In [1]: import numpy as np

In [2]: import numpy.linalg as la

In [3]: np.set_printoptions(precision=2, suppress=True, linewidth=120)

In [4]: def rd(a):
   ...:     return np.round(a, 2) + 0
   ...: 

In [5]: E = np.load("run11.npy")

In [6]: E
Out[6]: 
array([[ 7., 15.,  0.,  3.,  3.,  3.,  9.,  6.,  9.],
       [15., 23.,  0.,  5.,  5.,  5., 15., 10., 15.],
       [ 0.,  0., -2.,  0.,  0.,  0.,  0.,  0.,  0.],
       [ 3.,  5.,  0., -1.,  1.,  1.,  3.,  2.,  3.],
       [ 3.,  5.,  0.,  1., -1.,  1.,  3.,  2.,  3.],
       [ 3.,  5.,  0.,  1.,  1., -1.,  3.,  2.,  3.],
       [ 9., 15.,  0.,  3.,  3.,  3.,  7.,  6.,  9.],
       [ 6., 10.,  0.,  2.,  2.,  2.,  6.,  2.,  6.],
       [ 9., 15.,  0.,  3.,  3.,  3.,  9.,  6.,  7.]])

In [7]: Y = np.array([[3, 0],
   ...:     [5, 4],
   ...:     [0, -5],
   ...:     [-5, 0],
   ...:     [1, 3],
   ...:     [4, -4],
   ...:     [-1, -1],
   ...:     [-4, 5],
   ...:     [5, 1]])

In [8]: E @ Y
Out[8]: 
array([[108.,  87.],
       [180., 137.],
       [  0.,  10.],
       [ 48.,  29.],
       [ 36.,  23.],
       [ 30.,  37.],
       [116.,  89.],
       [ 84.,  48.],
       [104.,  85.]])

In [9]: la.matrix_rank(E @ Y)
Out[9]: np.int64(2)

In [10]: Y @ E
---------------------------------------------------------------------------
ValueError                                Traceback (most recent call last)
Cell In[10], line 1
----> 1 Y @ E

ValueError: matmul: Input operand 1 has a mismatch in its core dimension 0, with gufunc signature (n?,k),(k,m?)->(n?,m?) (size 9 is different from 2)

In [11]: Y.T @ E.T
Out[11]: 
array([[108., 180.,   0.,  48.,  36.,  30., 116.,  84., 104.],
       [ 87., 137.,  10.,  29.,  23.,  37.,  89.,  48.,  85.]])

In [12]: np.einsum("ij->j", E)
Out[12]: array([55., 93., -2., 17., 17., 17., 55., 36., 55.])

In [13]: Y = np.array([[0, 1, 2, 2, 0, 2, 1, 2, 1],
    ...:     [2, 2, 2, 2, 1, 0, 1, 0, 1],
    ...:     [1, 1, 2, 0, 0, 0, 1, 1, 1],
    ...:     [0, 2, 1, 0, 0, 0, 2, 2, 1],
    ...:     [1, 2, 1, 0, 2, 0, 2, 2, 1],
    ...:     [2, 0, 1, 1, 1, 2, 1, 2, 1],
    ...:     [1, 0, 0, 2, 1, 2, 0, 2, 0],
    ...:     [1, 0, 2, 0, 2, 2, 1, 2, 2],
    ...:     [1, 2, 0, 0, 2, 1, 0, 0, 1]])

In [14]: A = np.triu(Y)

In [15]: A
Out[15]: 
array([[0, 1, 2, 2, 0, 2, 1, 2, 1],
       [0, 2, 2, 2, 1, 0, 1, 0, 1],
       [0, 0, 2, 0, 0, 0, 1, 1, 1],
       [0, 0, 0, 0, 0, 0, 2, 2, 1],
       [0, 0, 0, 0, 2, 0, 2, 2, 1],
       [0, 0, 0, 0, 0, 2, 1, 2, 1],
       [0, 0, 0, 0, 0, 0, 0, 2, 0],
       [0, 0, 0, 0, 0, 0, 0, 2, 2],
       [0, 0, 0, 0, 0, 0, 0, 0, 1]])

In [16]: U, s, Vt = la.svd(A)

In [17]: V = Vt[:(s > 1e-8).sum()]

In [18]: rng = np.random.default_rng(3247)

In [19]: x0 = A[3] + 5 * A[6] + rng.integers(2) * np.eye(9)[3]

In [20]: x0
Out[20]: array([ 0.,  0.,  0.,  0.,  0.,  0.,  2., 12.,  1.])

In [21]: np.allclose(V.T @ V @ x0, x0)
Out[21]: True

In [22]: J = np.load("layer18.npy")

In [23]: J
Out[23]: 
array([[3., 1., 1.],
       [1., 3., 1.],
       [1., 1., 3.]])

In [24]: z = rng.permutation(3)

In [25]: z
Out[25]: array([1, 2, 0])

In [26]: Y = J[z][:, z]

In [27]: np.trace(Y)
Out[27]: np.float64(9.0)

In [28]: np.diag(Y)
Out[28]: array([3., 3., 3.])

In [29]: J @ J
Out[29]: 
array([[11.,  7.,  7.],
       [ 7., 11.,  7.],
       [ 7.,  7., 11.]])

In [30]: rd(np.abs(la.eigvals(J)).max())
Out[30]: np.float64(5.0)

In [31]: rd(la.matrix_power(J, 4))
Out[31]: 
array([[219., 203., 203.],
       [203., 219., 203.],
       [203., 203., 219.]])

In [32]: rd(np.sort(np.abs(la.eigvals(J))))
Out[32]: array([2., 2., 5.])

In [33]: (J - J.T) / 2
Out[33]: 
array([[0., 0., 0.],
       [0., 0., 0.],
       [0., 0., 0.]])

In [34]: (J + J.T) / 2
Out[34]: 
array([[3., 1., 1.],
       [1., 3., 1.],
       [1., 1., 3.]])

In [35]: la.determinant(J)
---------------------------------------------------------------------------
AttributeError                            Traceback (most recent call last)
Cell In[35], line 1
----> 1 la.determinant(J)

AttributeError: module 'numpy.linalg' has no attribute 'determinant'

In [36]: feats = np.array([[1.0, 0.9, 0.81, 0.73],
    ...:     [0.9, 1.0, 0.9, 0.81],
    ...:     [0.81, 0.9, 1.0, 0.9],
    ...:     [0.73, 0.81, 0.9, 1.0]])

In [37]: Y = la.inv(feats)

In [38]: (np.abs(Y) > 1e-9).astype(int)
Out[38]: 
array([[1, 1, 1, 1],
       [1, 1, 1, 1],
       [1, 1, 1, 1],
       [1, 1, 1, 1]])

In [39]: np.allclose(Y, feats.T)
Out[39]: False

In [40]: rd(feats @ Y)
Out[40]: 
array([[1., 0., 0., 0.],
       [0., 1., 0., 0.],
       [0., 0., 1., 0.],
       [0., 0., 0., 1.]])

In [41]: rd(la.inv(Y))
Out[41]: 
array([[1.  , 0.9 , 0.81, 0.73],
       [0.9 , 1.  , 0.9 , 0.81],
       [0.81, 0.9 , 1.  , 0.9 ],
       [0.73, 0.81, 0.9 , 1.  ]])

In [42]: evals, V = la.eigh(feats)

In [43]: x0 = np.array([5, -3, 0, 4])

In [44]: rd(V * np.maximum(evals, 0) @ V.T)
Out[44]: 
array([[1.  , 0.9 , 0.81, 0.73],
       [0.9 , 1.  , 0.9 , 0.81],
       [0.81, 0.9 , 1.  , 0.9 ],
       [0.73, 0.81, 0.9 , 1.  ]])

In [45]: rd(x0 @ feats @ x0 / (x0 @ x0)), rd(evals[0]), rd(evals[-1])
Out[45]: (np.float64(0.66), np.float64(0.06), np.float64(3.53))

In [46]: rd(V * np.sqrt(evals) @ V.T)
Out[46]: 
array([[0.78, 0.44, 0.33, 0.28],
       [0.44, 0.72, 0.42, 0.33],
       [0.33, 0.42, 0.72, 0.44],
       [0.28, 0.33, 0.44, 0.78]])

In [47]: (np.sign(V[:, -1].round(6)) == np.sign(V[0, -1].round(6))).astype(int)
Out[47]: array([1, 1, 1, 1])

In [48]: U, s, Vt = la.svd(feats, full_matrices=False)

In [49]: rd(U.T @ feats @ Vt.T)
Out[49]: 
array([[3.53, 0.  , 0.  , 0.  ],
       [0.  , 0.31, 0.  , 0.  ],
       [0.  , 0.  , 0.1 , 0.  ],
       [0.  , 0.  , 0.  , 0.06]])

In [50]: rd(U.T @ U)
Out[50]: 
array([[1., 0., 0., 0.],
       [0., 1., 0., 0.],
       [0., 0., 1., 0.],
       [0., 0., 0., 1.]])

In [51]: rd(np.sqrt((s ** 2).sum())), rd(la.norm(feats))
Out[51]: (np.float64(3.54), np.float64(3.54))

In [52]: (s > 1e-8).sum()
Out[52]: np.int64(4)
